$ python -q
>>> import numpy as np
>>> np.set_printoptions(precision=2, suppress=True, linewidth=160, floatmode="fixed")
>>> def tidy(a):
...     return np.round(a, 2) + 0
... 
>>> A = np.load("a.npy")
>>> tidy(A)
array([[ 0.15,  0.61, -0.44,  0.09,  0.16, -0.62],
       [ 0.30,  0.66,  0.53,  0.11, -0.32,  0.29],
       [ 0.49, -0.05,  0.03, -0.87,  0.07, -0.06],
       [ 0.76, -0.26, -0.10,  0.46,  0.33,  0.16],
       [-0.18,  0.07,  0.58, -0.01,  0.76, -0.20],
       [ 0.18, -0.35,  0.42,  0.15, -0.42, -0.68]])
>>> np.allclose(A, A.T)
False
>>> tidy(np.linalg.det(A))
np.float64(-1.0)
>>> tidy((A + A.T) / 2)
array([[ 0.15,  0.46,  0.02,  0.43, -0.01, -0.22],
       [ 0.46,  0.66,  0.24, -0.07, -0.12, -0.03],
       [ 0.02,  0.24,  0.03, -0.49,  0.33,  0.18],
       [ 0.43, -0.07, -0.49,  0.46,  0.16,  0.15],
       [-0.01, -0.12,  0.33,  0.16,  0.76, -0.31],
       [-0.22, -0.03,  0.18,  0.15, -0.31, -0.68]])
>>> rng = np.random.default_rng(2707)
>>> labels = rng.integers(0, 3, 3)
>>> mat = np.array([[-4, 3, 1], [-5, -2, 3], [5, 1, -2]]) * (labels[:, None] == labels)
>>> mat
array([[-4,  3,  1],
       [-5, -2,  3],
       [ 5,  1, -2]])
>>> Q, V = np.linalg.qr(mat[:, :1])[0], np.linalg.qr(mat[:, 1:])[0]
>>> sv = np.linalg.svd(Q.T @ V, compute_uv=False)
>>> tidy(np.linalg.norm(Q @ Q.T - V @ V.T, 2))
np.float64(1.0)
>>> tidy(np.degrees(np.arccos(sv.clip(0, 1))))
array([8.66])
>>> B = mat / np.linalg.norm(mat, axis=1, keepdims=True)
>>> G = B @ B.T
>>> tidy(G[2])
array([-0.68, -0.98,  1.00])
>>> tidy(np.linalg.norm(B, axis=1))
array([1.00, 1.00, 1.00])
>>> np.argwhere(np.triu(np.abs(G) > 0.95, 1))
array([[1, 2]])
>>> tidy(G)
array([[ 1.00,  0.54, -0.68],
       [ 0.54,  1.00, -0.98],
       [-0.68, -0.98,  1.00]])
